In [1]: import numpy as np

In [2]: import numpy.linalg as la

In [3]: np.set_printoptions(precision=3, suppress=True, linewidth=160, legacy="1.25")

In [4]: rnd = lambda a: np.round(a, 3) + 0

In [5]: E = np.minimum.outer(np.arange(1, 8), np.arange(1, 8)) * -1

In [6]: print(E)
[[-1 -1 -1 -1 -1 -1 -1]
 [-1 -2 -2 -2 -2 -2 -2]
 [-1 -2 -3 -3 -3 -3 -3]
 [-1 -2 -3 -4 -4 -4 -4]
 [-1 -2 -3 -4 -5 -5 -5]
 [-1 -2 -3 -4 -5 -6 -6]
 [-1 -2 -3 -4 -5 -6 -7]]

In [7]: other = la.inv(E)

In [8]: E @ other
Out[8]: 
array([[1., 0., 0., 0., 0., 0., 0.],
       [0., 1., 0., 0., 0., 0., 0.],
       [0., 0., 1., 0., 0., 0., 0.],
       [0., 0., 0., 1., 0., 0., 0.],
       [0., 0., 0., 0., 1., 0., 0.],
       [0., 0., 0., 0., 0., 1., 0.],
       [0., 0., 0., 0., 0., 0., 1.]])

In [9]: M = np.loadtxt("data.csv", delimiter=",")

In [10]: rnd(M)
Out[10]: 
array([[-14.525,   2.823, -41.23 ,  -4.973,  13.038],
       [ -4.261,   0.834,  -9.98 ,  -4.803,   2.183],
       [ -3.693,   0.703,  -8.472,  -4.598,   1.566],
       [ -2.485,   0.419,  -5.446,  -3.922,   0.345],
       [ -1.758,   0.252,  -3.768,  -3.259,  -0.245],
       [ -1.707,   0.241,  -3.655,  -3.202,  -0.278],
       [ -0.733,   0.056,  -1.587,  -1.718,  -0.554],
       [ -0.722,   0.054,  -1.565,  -1.697,  -0.552],
       [ -0.206,   0.005,  -0.469,  -0.535,  -0.241],
       [  0.985,   0.095,   2.682,   2.756,   1.902],
       [  4.918,   0.982,  17.661,  10.871,  10.835]])

In [11]: cen = M - M.mean(axis=0)

In [12]: Uu, sigma, vt = la.svd(cen, full_matrices=False)

In [13]: np.searchsorted(np.cumsum(sigma ** 2) / (sigma ** 2).sum(), 0.9) + 1
Out[13]: 2

In [14]: print(np.abs(vt[0]).argmax())
2

In [15]: la.matrix_rank(cen)
Out[15]: 3

In [16]: rnd(vt[0] * np.sign(vt[0, np.abs(vt[0]).argmax()]))
Out[16]: array([ 0.312, -0.039,  0.917,  0.22 , -0.106])

In [17]: Uu, sigma, vt = la.svd(M, full_matrices=False)

In [18]: print(rnd(np.cumsum(sigma ** 2) / np.sum(sigma ** 2)))
[0.887 0.992 1.    1.    1.   ]

In [19]: np.abs(Uu[:, 0]).round(6).argmax()
Out[19]: 0

In [20]: print((sigma > 1e-8).sum())
3

In [21]: print(rnd(Uu.T @ M @ vt.T))
[[52.281  0.     0.     0.     0.   ]
 [ 0.    17.994  0.     0.     0.   ]
 [ 0.     0.     4.866  0.     0.   ]
 [ 0.     0.     0.     0.     0.   ]
 [ 0.     0.     0.     0.     0.   ]]

In [22]: rnd(sigma / sigma[0])
Out[22]: array([1.   , 0.344, 0.093, 0.   , 0.   ])

In [23]: rng = np.random.default_rng(16)

In [24]: labels = rng.integers(0, 3, 9)

In [25]: F = (labels[:, None] == labels) * 4 + np.eye(9)

In [26]: F
Out[26]: 
array([[5., 4., 0., 4., 0., 0., 4., 4., 0.],
       [4., 5., 0., 4., 0., 0., 4., 4., 0.],
       [0., 0., 5., 0., 4., 0., 0., 0., 0.],
       [4., 4., 0., 5., 0., 0., 4., 4., 0.],
       [0., 0., 4., 0., 5., 0., 0., 0., 0.],
       [0., 0., 0., 0., 0., 5., 0., 0., 4.],
       [4., 4., 0., 4., 0., 0., 5., 4., 0.],
       [4., 4., 0., 4., 0., 0., 4., 5., 0.],
       [0., 0., 0., 0., 0., 4., 0., 0., 5.]])

In [27]: # 3 blocks once reordered

In [28]: r0 = np.array([0, 2, 2, 1, 2, 2, 0, 1, 2])

In [29]: other = F + np.outer(r0, np.eye(9)[7])

In [30]: rnd(la.det(other) / la.det(F)), rnd(1 + la.solve(F, r0)[7])
Out[30]: (1.238, 1.238)

In [31]: la.matrix_rank(other - F)
Out[31]: 1
